% python3 -q
>>> import numpy as np
>>> from numpy import linalg as LA
>>> np.set_printoptions(precision=4, suppress=True, linewidth=100)
>>> feats = np.loadtxt("run8.csv", delimiter=",")
>>> feats
array([[-52.9418, -22.1781, -31.5709, -62.6631, -22.8067,  12.086 , -57.3989, -30.1494,  -3.5141,
         -0.657 ],
       [-38.0086, -14.3807, -22.2253, -46.8704, -16.1108,   7.839 , -43.1408, -18.2566,  -2.5371,
          1.7591],
       [-29.3166, -10.0971, -16.8123, -37.4339, -12.2658,   5.2193, -34.5789, -11.7739,  -2.0092,
          2.7906],
       [-27.8135,  -9.3827, -15.8794, -35.776 , -11.6062,   4.7536, -33.0705, -10.6995,  -1.9218,
          2.9301],
       [-17.836 ,  -4.9261,  -9.7276, -24.4829,  -7.2845,   1.5651, -22.7506,  -4.088 ,  -1.3769,
          3.4389],
       [-14.3195,  -3.523 ,  -7.5874, -20.327 ,  -5.7939,   0.4088, -18.9279,  -2.0741,  -1.202 ,
          3.3731],
       [-10.25  ,  -2.0801,  -5.1479, -15.3175,  -4.1024,  -0.9202, -14.2947,  -0.1035,  -1.0114,
          3.0332],
       [ -4.966 ,  -0.725 ,  -2.1253,  -8.1845,  -1.9951,  -2.3832,  -7.6331,   1.3239,  -0.762 ,
          1.8416],
       [ -1.0719,  -0.3624,  -0.3493,  -1.7596,  -0.4983,  -1.445 ,  -1.5959,   0.273 ,  -0.32  ,
          0.0779],
       [ -0.34  ,  -0.1532,  -0.1115,  -0.5262,  -0.1665,  -0.5006,  -0.4707,   0.0292,  -0.1107,
         -0.0319],
       [  0.0333,   0.0168,   0.0111,   0.0498,   0.0167,   0.05  ,   0.0442,   0.0003,   0.0111,
          0.0058],
       [  1.9295,   1.3251,   0.7258,   2.4837,   1.0301,   2.8244,   2.1459,   0.7389,   0.6589,
          0.8456],
       [  2.2836,   1.6151,   0.8753,   2.8781,   1.2266,   3.2988,   2.4775,   0.9852,   0.7766,
          1.0682],
       [  2.3985,   1.7108,   0.9247,   3.0035,   1.2906,   3.4494,   2.5825,   1.0698,   0.8144,
          1.1427],
       [  2.8465,   2.0904,   1.1209,   3.4819,   1.5406,   4.022 ,   2.9818,   1.418 ,   0.9601,
          1.4422],
       [  2.9498,   2.1792,   1.1669,   3.5901,   1.5984,   4.1508,   3.0718,   1.5021,   0.9933,
          1.513 ],
       [  3.1515,   2.3537,   1.2574,   3.7995,   1.7113,   4.3992,   3.2457,   1.6699,   1.0577,
          1.6529],
       [ 10.6034,   9.162 ,   4.9871,  10.6834,   5.8923,  11.6405,   8.8706,   9.3992,   3.1718,
          7.308 ],
       [ 10.7241,   9.2738,   5.0509,  10.7885,   5.9596,  11.7379,   8.9559,   9.5357,   3.2032,
          7.4014],
       [ 24.6243,  22.077 ,  12.7   ,  22.5411,  13.6477,  21.0857,  18.5063,  25.9116,   6.526 ,
         18.0143],
       [ 34.1301,  30.7173,  18.1062,  30.4166,  18.8453,  26.2508,  24.9267,  37.4013,   8.6045,
         25.0783],
       [ 35.0285,  31.5295,  18.6213,  31.1584,  19.3347,  26.7075,  25.5322,  38.4918,   8.7959,
         25.7388],
       [ 42.7327,  38.467 ,  23.0616,  37.5087,  23.5212,  30.4503,  30.7227,  47.8625,  10.4088,
         31.3596],
       [ 49.0118,  44.0884,  26.7052,  42.6752,  26.9211,  33.308 ,  34.9527,  55.5165,  11.6918,
         35.8887],
       [ 52.2565,  46.9829,  28.595 ,  45.3431,  28.6742,  34.7282,  37.1391,  59.4751,  12.3455,
         38.2129],
       [ 60.2589,  54.0945,  33.2731,  51.9195,  32.9886,  38.0915,  42.5348,  69.2439,  13.9347,
         43.9026],
       [ 62.1154,  55.7393,  34.3615,  53.4449,  33.9878,  38.8464,  43.7874,  71.511 ,  14.2992,
         45.2147],
       [ 68.781 ,  61.6303,  38.2776,  58.9209,  37.5704,  41.4875,  48.2875,  79.6513,  15.5964,
         49.9031],
       [ 76.3733,  68.315 ,  42.7521,  65.1582,  41.6425,  44.378 ,  53.4188,  88.9232,  17.0542,
         55.2039]])
>>> basis = feats[[15, 1]].astype(float)
>>> for _ in range(6):
...     lab = LA.norm(feats[:, None] - basis, axis=-1).argmin(axis=1)
...     basis = np.array([feats[lab == j].mean(axis=0) for j in range(2)])
... 
>>> lab
array([1, 1, 1, 1, 1, 1, 1, 1, 1, 1, 1, 1, 1, 1, 1, 1, 1, 1, 1, 0, 0, 0, 0, 0, 0, 0, 0, 0, 0])
>>> np.abs(basis[1] - basis[0]).argmax()
np.int64(7)
>>> np.bincount(lab)
array([10, 19])
>>> Y = feats / np.sqrt((feats ** 2).mean(axis=1, keepdims=True))
>>> LA.matrix_rank(Y) == LA.matrix_rank(feats)
np.True_
>>> W0 = np.array([[1.0, 5.0, 0.0, 0.0, 0.0, 0.0, 0.0, 0.0],
...     [5.0, 0.0, 5.0, 0.0, 0.0, 0.0, 0.0, 0.0],
...     [0.0, 5.0, 1.0, 5.0, 0.0, 0.0, 0.0, 0.0],
...     [0.0, 0.0, 5.0, 1.0, 5.0, 0.0, 0.0, 0.0],
...     [0.0, 0.0, 0.0, 5.0, 2.0, 5.0, 0.0, 0.0],
...     [0.0, 0.0, 0.0, 0.0, 5.0, 1.0, 5.0, 0.0],
...     [0.0, 0.0, 0.0, 0.0, 0.0, 5.0, 1.0, 5.0],
...     [0.0, 0.0, 0.0, 0.0, 0.0, 0.0, 5.0, 1.0]])
>>> [round(float(LA.det(W0[:i, :i])), 2) + 0 for i in range(1, 9)]
[1.0, -25.0, -50.0, 575.0, 2400.0, -11975.0, -71975.0, 227400.0]
>>> np.all(LA.eigvalsh(W0) > 0)
np.False_
>>> x0 = np.array([0, -3, 4, -3, 2, 3, 0, -3])
>>> rhs = W0 @ x0
>>> print(rhs)
[-15.  20. -26.  27.   4.  13.   0.  -3.]
>>> print(LA.solve(W0, rhs + W0[:, 1]))
[ 0. -2.  4. -3.  2.  3.  0. -3.]
>>> LA.solve(W0.T, W0[1])
array([0., 1., 0., 0., 0., 0., 0., 0.])
>>> rng = np.random.default_rng(81)
>>> lab = rng.permutation(8)
>>> lab
array([1, 5, 0, 7, 2, 3, 4, 6])
>>> Y = W0[lab][:, lab]
>>> print(round(LA.det(Y), 4), round(LA.det(W0[lab]), 4))
227400.0 -227400.0
>>> print(np.sort(np.abs(LA.eigvals(Y))))
[ 0.6645  2.7948  4.      6.      6.8328  8.3394  8.4683 10.5737]
>>> np.allclose(Y, W0)
False
>>> Y
array([[0., 0., 5., 0., 5., 0., 0., 0.],
       [0., 1., 0., 0., 0., 0., 5., 5.],
       [5., 0., 1., 0., 0., 0., 0., 0.],
       [0., 0., 0., 1., 0., 0., 0., 5.],
       [5., 0., 0., 0., 1., 5., 0., 0.],
       [0., 0., 0., 0., 5., 1., 5., 0.],
       [0., 5., 0., 0., 0., 5., 2., 0.],
       [0., 5., 0., 5., 0., 0., 0., 1.]])
>>> m1 = np.load("sample13.npy")
>>> m1
array([[-1.67, -0.32,  2.1 ,  1.06,  0.11,  1.57],
       [-2.69, -0.82,  0.92, -0.29,  2.66,  3.62],
       [ 0.73,  0.56,  1.86,  2.43, -2.42, -2.1 ],
       [-1.34, -0.97, -1.88, -2.44,  1.56,  1.57],
       [ 1.13,  0.22, -0.77, -1.28, -1.02, -0.71],
       [-2.01, -1.64, -3.46, -3.39,  1.86,  1.18],
       [-3.73, -2.02, -2.15, -4.16,  3.66,  4.71],
       [-0.78,  0.18,  1.95,  1.99,  0.58,  0.87],
       [ 0.73, -0.25, -2.58, -2.55,  0.34, -0.33]])
>>> np.allclose(m1[:-1].T @ LA.lstsq(m1[:-1].T, m1[-1])[0], m1[-1])
True
>>> m1 @ LA.pinv(m1) @ m1
array([[-1.67, -0.32,  2.1 ,  1.06,  0.11,  1.57],
       [-2.69, -0.82,  0.92, -0.29,  2.66,  3.62],
       [ 0.73,  0.56,  1.86,  2.43, -2.42, -2.1 ],
       [-1.34, -0.97, -1.88, -2.44,  1.56,  1.57],
       [ 1.13,  0.22, -0.77, -1.28, -1.02, -0.71],
       [-2.01, -1.64, -3.46, -3.39,  1.86,  1.18],
       [-3.73, -2.02, -2.15, -4.16,  3.66,  4.71],
       [-0.78,  0.18,  1.95,  1.99,  0.58,  0.87],
       [ 0.73, -0.25, -2.58, -2.55,  0.34, -0.33]])
>>> LA.lstsq(m1[:-1].T, m1[-1])[2]
np.int32(4)
>>> print(np.abs(np.diag(LA.qr(m1)[1])) > 1e-9)
[ True  True  True  True False False]
>>> cen = feats - feats.mean(axis=0)
>>> vecs = LA.svd(cen)[2][:3]
>>> Y = cen - cen @ vecs.T @ vecs
>>> print(LA.norm(Y, axis=1).round(6).argmax())
0
>>> print((cen @ vecs.T).std(axis=0))
[73.7265 13.7501  3.7623]
>>> K = np.load("block12.npy")
>>> K
array([[  3.    ,  -1.8152,   3.7324,   4.0296,  -3.2494,   0.1794,   2.7792,   7.6433,  -2.0415,
          6.4683],
       [  3.    ,  10.0454,  -1.3068,  -8.9991,   0.9168,   5.8087,   2.4602,   7.9383,  -0.5303,
         15.9088],
       [  3.    ,  -6.1962,   3.2496,   7.2817,  -2.9887,  -4.1668,   3.5189,   1.9074,  -3.2986,
          2.2707],
       [  3.    ,   6.5679,   0.7297,  -0.3072,   3.541 ,   3.1238,  -3.4443,   7.8436,   6.618 ,
          0.4857],
       [  3.    ,   2.9341,   2.1061,   2.5926,   1.4617,   1.5804,  -2.0277,   7.6455,   4.4875,
          0.3367],
       [  3.    ,  -2.463 ,  -1.1077,   4.1092,   3.0841,  -6.0452,   0.549 ,  -5.4832,   0.9255,
         -3.4999],
       [  3.    ,  -7.0314,   1.9169,  11.0549,   1.7933,  -7.5877,  -1.1835,  -3.3576,   2.6568,
        -10.2453],
       [  3.    ,  -2.1728,   1.6559,   5.2092,   0.4922,  -2.9399,   0.429 ,   1.6042,   0.9939,
         -0.9613],
       [  3.    ,   3.3955,  -0.2717,  -0.6406,   2.0882,   0.1355,   0.1952,   2.8022,   1.7931,
          3.6744],
       [  3.    ,  12.2093,  -2.9151,  -8.9566,   4.9398,   5.1623,  -1.1567,   5.4752,   4.2886,
          9.22  ],
       [  3.    ,   0.7447,   0.8184,   3.4442,   2.322 ,  -1.5765,  -1.28  ,   2.2904,   3.4197,
         -1.858 ],
       [  3.    ,   7.215 ,  -1.5775,  -3.5501,   4.2078,   1.8785,  -1.3893,   3.3355,   4.1482,
          3.7465],
       [  3.    ,  -8.05  ,   2.8142,   8.5978,  -2.612 ,  -6.2622,   3.7714,  -1.1024,  -3.745 ,
          0.1575],
       [  3.    ,  -6.4828,   3.6432,   9.0293,  -2.1089,  -4.4781,   1.8272,   2.1772,  -1.1887,
         -1.4425],
       [  3.    ,  -1.6908,   4.9767,   6.4002,  -2.6398,   0.9174,   0.2948,  10.2666,   1.0736,
          2.2754],
       [  3.    ,   3.7524,  -4.0881,  -6.796 ,   1.8691,  -2.0757,   5.479 ,  -4.9884,  -4.739 ,
         12.3213],
       [  3.    ,   2.6144,  -0.5926,  -1.5936,   1.0073,  -0.3847,   2.1788,   1.6288,  -0.7722,
          6.7777],
       [  3.    ,  -1.99  ,   3.9786,   6.6783,  -1.2176,  -0.5571,  -0.3067,   7.3488,   1.8524,
         -0.2944],
       [  3.    ,   1.4704,  -0.9242,  -0.3482,   1.7393,  -1.9049,   1.7337,  -0.5221,  -0.2826,
          4.1006],
       [  3.    ,   1.4971,   0.7448,   1.5182,   1.1971,  -0.5393,   0.2768,   3.2788,   1.5044,
          2.416 ],
       [  3.    ,  -9.7274,   7.8092,  16.6499,  -3.2973,  -4.0929,  -1.6865,   8.1269,   2.8612,
         -9.4538],
       [  3.    ,   6.2802,   0.4253,   0.7056,   4.6991,   2.2315,  -4.5984,   6.5183,   8.0723,
         -2.6676],
       [  3.    ,   1.4141,   0.7773,   0.1515,  -0.213 ,  -0.0718,   2.1724,   3.7068,  -0.9092,
          6.4984],
       [  3.    ,   2.9458,  -1.0939,  -4.8875,  -1.155 ,   0.3654,   5.7625,   1.5786,  -5.276 ,
         14.5987],
       [  3.    ,  -4.2482,   1.0006,   4.4551,  -0.9671,  -4.7075,   3.5066,  -1.5335,  -3.0467,
          2.6518],
       [  3.    ,   3.7458,   0.5727,   0.4528,   2.225 ,   0.9763,  -1.1399,   4.9499,   3.4822,
          1.9255],
       [  3.    ,  -4.5586,  -2.0982,   1.6827,   0.4891,  -7.6419,   5.624 ,  -9.0069,  -5.6388,
          4.1705],
       [  3.    ,   4.1897,   2.7075,   4.4926,   3.4293,   2.3903,  -5.6435,   9.6434,   9.1503,
         -5.5131],
       [  3.    ,   3.8816,  -2.4571,  -0.9079,   5.2827,  -2.1018,  -1.3519,  -2.4109,   3.8782,
         -1.0524],
       [  3.    ,   6.766 ,  -0.286 ,  -3.7195,   1.8798,   3.2182,   0.1444,   6.385 ,   2.1174,
          7.6988],
       [  3.    ,  12.2886,  -1.1837,  -8.4583,   3.0528,   7.1131,  -0.8608,   9.8907,   3.8526,
         11.4978],
       [  3.    ,  -1.5439,   5.1146,   8.8034,  -0.4324,   0.33  ,  -2.9229,  10.0219,   5.1636,
         -4.4759],
       [  3.    ,  10.1012,  -1.0811,  -3.6019,   5.7727,   4.2241,  -4.4876,   6.9506,   8.2837,
          0.9453],
       [  3.    ,   2.7673,  -0.2964,  -3.5414,  -1.1356,   0.7442,   4.7053,   3.1056,  -3.9786,
         12.7667],
       [  3.    ,  -1.9356,  -1.3241,   0.2027,   0.0977,  -4.6212,   4.8648,  -4.4519,  -4.5033,
          6.4193],
       [  3.    ,   1.1649,  -1.3465,  -2.1902,   0.3363,  -1.9502,   4.2415,  -1.3118,  -3.4729,
          8.8491],
       [  3.    ,   4.7969,   0.1604,  -2.1877,   1.1346,   2.0364,   0.7839,   5.511 ,   1.1371,
          7.0722]])
>>> np.allclose(K[:-1].T @ LA.lstsq(K[:-1].T, K[-1])[0], K[-1])
True
>>> print(np.unique(K.round(6), axis=0).shape)
(37, 10)
>>> LA.lstsq(K[:-1].T, K[-1])[2]
np.int32(4)
>>> np.round(np.trace(LA.pinv(K) @ K), 4)
np.float64(4.0)
